$ python3 -q
>>> import numpy as np
>>> np.set_printoptions(precision=3, suppress=True, linewidth=100)
>>> feats = np.diag(np.array([1, 2])) + -3 * np.eye(2, k=1) + -3 * np.eye(2, k=-1)
>>> feats
array([[ 1., -3.],
       [-3.,  2.]])
>>> # symmetric, so the eigenvalues are real
>>> rng = np.random.default_rng(2536)
>>> idx = rng.permutation(2)
>>> idx
array([0, 1])
>>> Y = feats[idx][:, idx]
>>> np.sort(np.abs(np.linalg.eigvals(Y)))
array([1.541, 4.541])
>>> np.trace(Y)
np.float64(3.0)
>>> r0 = np.array([0, -3, 5])
>>> np.polyval(r0, feats[0])
array([ 2., 14.])
>>> np.array([np.convolve(row, r0, "same") for row in feats])
array([[  0.,  -3.,  14.],
       [  0.,   9., -21.]])
>>> ev, evecs = np.linalg.eig(feats)
>>> np.prod(ev)
np.float64(-7.0)
>>> np.sort(np.linalg.eigvals(np.linalg.inv(feats)))
array([-0.649,  0.22 ])
>>> np.sort(np.linalg.eigvals(feats @ feats))
array([ 2.376, 20.624])
>>> ev, evecs = np.linalg.eigh(feats)
>>> x = np.array([2, 1])
>>> evecs * np.maximum(ev, 0) @ evecs.T
array([[ 1.897, -2.24 ],
       [-2.24 ,  2.644]])
>>> x @ feats @ x / (x @ x), round(float(ev[0]), 3), np.round(ev[-1], 3)
(np.float64(-1.2), -1.541, np.float64(4.541))
>>> x @ feats @ x
np.float64(-6.0)
>>> evecs * np.abs(ev) @ evecs.T
array([[ 2.795, -1.48 ],
       [-1.48 ,  3.288]])
>>> np.abs(feats).sum(axis=1).max(), round(float(np.abs(ev).max()), 3)
(np.float64(5.0), 4.541)
>>> r0 = np.array([2, 3])
>>> Y = feats + np.outer(r0, np.eye(2)[0])
>>> round(float(np.linalg.det(Y) / np.linalg.det(feats)), 3), np.round(1 + np.linalg.solve(feats, r0)[0], 3)
(-0.857, np.float64(-0.857))
>>> Y
array([[ 3., -3.],
       [ 0.,  2.]])
>>> data = np.load("layer15.npy")
>>> data
array([[ 0.301, -0.181,  0.422],
       [-0.181,  0.108, -0.253],
       [ 0.422, -0.253,  0.59 ]])
>>> # looks like rank 1
>>> t = np.radians(36)
>>> R = np.eye(3)
>>> R[1, 1] = R[0, 0] = np.cos(t)
>>> R[1, 0], R[0, 1] = -np.sin(t), np.sin(t)
>>> R
array([[ 0.809,  0.588,  0.   ],
       [-0.588,  0.809,  0.   ],
       [ 0.   ,  0.   ,  1.   ]])
>>> Y = data @ R.T
>>> np.allclose(np.linalg.norm(data, axis=1), np.linalg.norm(Y, axis=1))
True
>>> round(np.linalg.det(R), 3), round(np.trace(R), 3)
(np.float64(1.0), np.float64(2.618))
>>> round(float(np.linalg.det(R)), 3)
1.0
>>> R @ R
array([[ 0.309,  0.951,  0.   ],
       [-0.951,  0.309,  0.   ],
       [ 0.   ,  0.   ,  1.   ]])
>>> np.flatnonzero(np.linalg.matrix_power((R != 0) + (R.T != 0) + np.eye(3), 3)[1])
array([0, 1])
>>> (R != 0).astype(int)
array([[1, 1, 0],
       [1, 1, 0],
       [0, 0, 1]])
